% python3 -q
>>> import numpy as np
>>> np.set_printoptions(precision=3, suppress=True, linewidth=100, floatmode="fixed")
>>> def tidy(a):
...     return np.round(a, 3) + 0
... 
>>> arr = np.array([[36, 81, 63, -28, -63, -49],
...     [-27, -27, -72, 21, 21, 56],
...     [-36, -81, 9, 28, 63, -7],
...     [-12, -27, -21, -24, -54, -42],
...     [9, 9, 24, 18, 18, 48],
...     [12, 27, -3, 24, 54, -6]])
>>> out = np.linalg.inv(arr)
>>> print(tidy(np.linalg.det(arr) * np.linalg.det(out)))
1.0
>>> u, r1 = arr[0], arr[1]
>>> print(u @ u)
18980
>>> pr = (u @ r1) / (u @ u) * u
>>> print(tidy((r1 - pr) @ u))
0.0
>>> print(tidy(pr))
[-23.425 -52.705 -40.993  18.219  40.993  31.884]
>>> print(np.linalg.matrix_rank(np.outer(u, r1)))
1
>>> print(np.outer(u, r1))
[[ -972  -972 -2592   756   756  2016]
 [-2187 -2187 -5832  1701  1701  4536]
 [-1701 -1701 -4536  1323  1323  3528]
 [  756   756  2016  -588  -588 -1568]
 [ 1701  1701  4536 -1323 -1323 -3528]
 [ 1323  1323  3528 -1029 -1029 -2744]]
>>> J = np.load("layer16.npy")
>>> print(J)
[[3.000 1.000 0.000]
 [0.000 3.000 1.000]
 [0.000 0.000 3.000]]
>>> ev, V = np.linalg.eig(J)
>>> print(ev)
[3.000 3.000 3.000]
>>> print(np.prod(ev))
27.0
>>> print(tidy(np.sort(np.linalg.eigvals(np.linalg.inv(J)))))
[0.333 0.333 0.333]
>>> print(J @ V[:, 0] - ev[0] * V[:, 0])
[0.000 0.000 0.000]
>>> print(tidy(np.sort(np.linalg.eigvals(J @ J))))
[9.000 9.000 9.000]
>>> print(np.linalg.matrix_rank(J - J[0, 0] * np.eye(3)))
2
>>> print(J @ J)
[[9.000 6.000 1.000]
 [0.000 9.000 6.000]
 [0.000 0.000 9.000]]
>>> print(tidy(np.sort(np.linalg.eigvals(J))))
[3.000 3.000 3.000]
>>> print([int(np.linalg.matrix_rank(np.linalg.matrix_power(J, p))) for p in range(1, 4)])
[3, 3, 3]
>>> rng = np.random.default_rng(900140)
>>> lab = rng.permutation(3)
>>> print(lab)
[0 1 2]
>>> out = J[lab][:, lab]
>>> print(tidy(np.sort(np.abs(np.linalg.eigvals(out)))))
[3.000 3.000 3.000]
>>> print(out)
[[3.000 1.000 0.000]
 [0.000 3.000 1.000]
 [0.000 0.000 3.000]]
>>> print(tidy(np.linalg.det(out)), tidy(np.linalg.det(J[lab])))
27.0 27.0
>>> print(np.trace(out))
9.0
